$ ipython --no-banner

In [1]: import numpy as np

In [2]: np.set_printoptions(suppress=True, linewidth=100)

In [3]: K = np.load("block19.npy")

In [4]: print(K)
[[ 18.03 -19.92 -32.07  18.1  -21.96 -32.   -21.94]
 [  3.88 -38.96  -7.06   7.13   1.94 -30.02 -26.04]
 [ 20.88 -39.06 -28.86  17.89 -17.01 -43.07 -34.1 ]
 [  5.97  -3.19 -14.87   9.01 -12.02 -12.03  -6.07]
 [  2.07 -13.88  -9.89  12.08  -9.86 -22.02 -12.  ]
 [  7.12 -32.97  -3.07   9.82  -3.11 -30.97 -24.2 ]
 [ 15.98 -30.98 -23.05  15.04 -13.92 -35.06 -26.93]
 [ 28.96 -39.08 -12.98  18.   -17.04 -45.07 -35.97]
 [  5.97 -20.8   -9.09   6.96  -4.04 -19.96 -15.84]
 [ 25.92   1.17 -23.02  27.26 -38.15 -33.06 -13.93]
 [ 35.15   6.06 -16.01  32.95 -46.96 -38.91 -14.89]
 [ -2.01  -6.97 -11.02   0.96  -0.07  -3.96  -4.03]]

In [5]: Uu, s, Vt = np.linalg.svd(K)

In [6]: print(s.round(2))
[187.77  74.28  26.64  12.98   0.33   0.18   0.12]

In [7]: out = Uu[:, :4] @ np.diag(s[:4]) @ Vt[:4]

In [8]: print(round(np.abs(K - out).max(), 2))
0.11

In [9]: print(np.linalg.matrix_rank(K, rtol=0.05))
4

In [10]: print(np.linalg.matrix_rank(out))
4

In [11]: x = np.array([0, 8, -9, -7, -3, -9, -3])

In [12]: h1 = np.maximum(K @ x, 0)

In [13]: print(np.tanh(K @ x))
[1. 1. 1. 1. 1. 1. 1. 1. 1. 1. 1. 1.]

In [14]: print(np.round(np.maximum(K @ (3 * x), 0), 2))
[1266.81  133.29 1088.97  623.34  471.51  167.37  877.26  728.52  317.91 1438.5  1492.98  253.92]

In [15]: print(np.round(np.maximum(K @ x, 0) - np.maximum(-K @ x, 0), 2))
[422.27  44.43 362.99 207.78 157.17  55.79 292.42 242.84 105.97 479.5  497.66  84.64]

In [16]: print(np.flatnonzero(h1 > 1e-9))
[ 0  1  2  3  4  5  6  7  8  9 10 11]

In [17]: print(np.round(K.T @ h1, 2))
[ 59417.58 -46771.38 -59941.11  57829.32 -69887.6  -97032.3  -60015.98]
